$ python3 -q
>>> import numpy as np
>>> np.set_printoptions(precision=2, suppress=True, linewidth=100)
>>> data = np.load("data.npy")
>>> data
array([[-4.28, -5.6 ,  1.52, -1.71,  1.71, -4.07,  4.08,  3.01],
       [ 5.04, -1.88,  3.06,  2.32, -3.83,  5.7 , -2.68, -1.42],
       [ 1.27,  8.12, -4.14,  0.28,  0.88,  0.51, -2.82, -2.51],
       [-4.43, -5.31,  1.29, -1.79,  1.87, -4.26,  4.1 ,  2.99],
       [ 0.04,  8.14, -4.64, -0.27,  1.72, -0.82, -2.06, -2.05],
       [ 5.33,  0.22,  1.97,  2.37, -3.57,  5.79, -3.39, -2.05],
       [-1.87, -7.94,  3.8 , -0.55, -0.43, -1.19,  3.15,  2.69],
       [ 0.24, -8.09,  4.72,  0.4 , -1.9 ,  1.13,  1.87,  1.93],
       [-4.35, -5.48,  1.42, -1.74,  1.77, -4.15,  4.09,  3.  ],
       [-1.06, -8.15,  4.24, -0.18, -1.03, -0.28,  2.7 ,  2.44],
       [ 3.94,  6.16, -1.97,  1.54, -1.36,  3.64, -4.01, -3.02],
       [ 0.53, -8.01,  4.79,  0.52, -2.08,  1.44,  1.67,  1.8 ],
       [-4.17,  4.4 , -4.16, -2.02,  3.77, -5.01,  1.51,  0.46],
       [ 4.7 ,  4.69, -0.84,  1.93, -2.18,  4.61, -4.11, -2.93],
       [ 1.35, -7.65,  4.9 ,  0.88, -2.55,  2.29,  1.07,  1.41],
       [ 5.35,  1.14,  1.45,  2.35, -3.39,  5.71, -3.63, -2.29],
       [ 5.35,  1.3 ,  1.36,  2.34, -3.35,  5.68, -3.67, -2.33],
       [ 2.92,  7.31, -3.03,  1.04, -0.41,  2.39, -3.65, -2.92],
       [-5.32, -0.01, -2.09, -2.38,  3.61, -5.8 ,  3.33,  2.  ],
       [-1.67, -8.01,  3.92, -0.46, -0.59, -0.96,  3.04,  2.63],
       [-4.61, -4.9 ,  0.99, -1.88,  2.08, -4.5 ,  4.11,  2.95],
       [ 3.28, -5.88,  4.65,  1.68, -3.49,  4.21, -0.58,  0.24],
       [-3.63,  5.37, -4.5 , -1.81,  3.62, -4.53,  0.93,  0.02],
       [ 4.72, -3.04,  3.59,  2.22, -3.86,  5.47, -2.19, -1.01],
       [-3.13,  6.07, -4.7 , -1.62,  3.43, -4.06,  0.44, -0.34],
       [-4.28, -5.61,  1.52, -1.71,  1.7 , -4.06,  4.08,  3.01],
       [-4.4 , -5.37,  1.34, -1.77,  1.83, -4.22,  4.09,  2.99],
       [ 4.  , -4.75,  4.28,  1.95, -3.73,  4.86, -1.31, -0.31],
       [-4.26, -5.63,  1.54, -1.7 ,  1.69, -4.04,  4.07,  3.01],
       [ 1.8 ,  7.97, -3.85,  0.52,  0.49,  1.1 , -3.11, -2.67],
       [-1.35, -8.1 ,  4.1 , -0.31, -0.82, -0.61,  2.87,  2.53],
       [-5.35, -1.18, -1.43, -2.35,  3.38, -5.7 ,  3.64,  2.3 ],
       [ 1.21,  8.13, -4.17,  0.25,  0.92,  0.45, -2.79, -2.49],
       [-1.68,  7.44, -4.91, -1.02,  2.74, -2.63, -0.81, -1.23],
       [-3.68,  5.3 , -4.47, -1.83,  3.63, -4.57,  0.97,  0.05],
       [-3.24,  5.93, -4.66, -1.66,  3.47, -4.17,  0.54, -0.27],
       [ 5.26,  2.39,  0.7 ,  2.26, -3.06,  5.47, -3.89, -2.57],
       [ 0.73,  8.18, -4.39,  0.03,  1.26, -0.09, -2.5 , -2.32]])
>>> gram = np.cov(data, rowvar=False)
>>> gram.shape
(8, 8)
>>> data.std(axis=0)
array([3.66, 6.02, 3.45, 1.6 , 2.56, 3.91, 2.97, 2.23])
>>> Xc = data - data.mean(axis=0)
>>> vecs = np.linalg.svd(Xc)[2][:2]
>>> out = Xc - Xc @ vecs.T @ vecs
>>> np.diag(vecs.T @ vecs)
array([0.29, 0.67, 0.24, 0.06, 0.15, 0.34, 0.17, 0.09])
>>> np.round(np.cov(Xc @ vecs.T, rowvar=False), 2) + 0
array([[57.12,  0.  ],
       [ 0.  , 45.23]])
>>> np.round(out.std(axis=0), 2) + 0
array([0., 0., 0., 0., 0., 0., 0., 0.])
>>> np.linalg.norm(out, axis=1).round(6).argmax()
np.int64(0)
>>> (Xc @ vecs.T).std(axis=0)
array([7.46, 6.64])
>>> E = np.loadtxt("run15.csv", delimiter=",")
>>> E
array([[ 3.55,  5.04,  4.96,  2.3 ,  1.12,  1.57],
       [ 7.02,  7.35,  2.65, -0.55,  1.71, -1.3 ],
       [ 5.29,  6.19,  3.81, -0.81,  0.86, -0.43],
       [-0.12,  2.58,  7.42, -3.34, -2.39,  1.73],
       [ 4.26,  5.51,  4.49,  2.45,  1.49,  1.22],
       [ 7.48,  7.65,  2.35,  8.26,  4.86,  1.38],
       [ 6.72,  7.15,  2.85,  0.03,  1.77, -0.95],
       [ 3.83,  5.22,  4.78, -0.97,  0.16,  0.33],
       [ 2.09,  4.06,  5.94, -0.9 , -0.6 ,  1.32],
       [ 4.58,  5.72,  4.28, -3.96, -0.51, -1.09],
       [ 7.39,  7.6 ,  2.4 , -4.5 ,  0.57, -2.83],
       [ 4.84,  5.89,  4.11, -3.65, -0.29, -1.12],
       [ 1.77,  3.85,  6.15, -4.81, -2.04,  0.19],
       [ 4.39,  5.59,  4.41,  0.06,  0.75,  0.36],
       [ 5.91,  6.61,  3.39,  2.88,  2.37,  0.45]])
>>> # looks like rank 3
>>> Uu, s, Vt = np.linalg.svd(E)
>>> np.argmax(s[:-1] / (s[1:] + 1e-6)) + 1
np.int64(3)
>>> s.round(2) + 0
array([33.59, 15.44,  9.64,  0.  ,  0.  ,  0.  ])
>>> out = Uu[:, :3] @ np.diag(s[:3]) @ Vt[:3]
>>> out
array([[ 3.55,  5.04,  4.96,  2.3 ,  1.12,  1.57],
       [ 7.02,  7.35,  2.65, -0.55,  1.71, -1.3 ],
       [ 5.29,  6.19,  3.81, -0.81,  0.86, -0.43],
       [-0.12,  2.58,  7.42, -3.34, -2.39,  1.73],
       [ 4.26,  5.51,  4.49,  2.45,  1.49,  1.22],
       [ 7.48,  7.65,  2.35,  8.26,  4.86,  1.38],
       [ 6.72,  7.15,  2.85,  0.03,  1.77, -0.95],
       [ 3.83,  5.22,  4.78, -0.97,  0.16,  0.33],
       [ 2.09,  4.06,  5.94, -0.9 , -0.6 ,  1.32],
       [ 4.58,  5.72,  4.28, -3.96, -0.51, -1.09],
       [ 7.39,  7.6 ,  2.4 , -4.5 ,  0.57, -2.83],
       [ 4.84,  5.89,  4.11, -3.65, -0.29, -1.12],
       [ 1.77,  3.85,  6.15, -4.81, -2.04,  0.19],
       [ 4.39,  5.59,  4.41,  0.06,  0.75,  0.36],
       [ 5.91,  6.61,  3.39,  2.88,  2.37,  0.45]])
>>> np.linalg.matrix_rank(E, rtol=0.05)
np.int64(3)
>>> np.round(np.linalg.norm(E - out) / np.linalg.norm(E), 2)
np.float64(0.0)
>>> round(np.abs(E - out).max(), 2)
np.float64(0.0)
>>> np.linalg.matrix_rank(out)
np.int64(3)
>>> np.round(np.linalg.norm(E - out, 2), 2), round(s[3], 2)
(np.float64(0.0), np.float64(0.0))
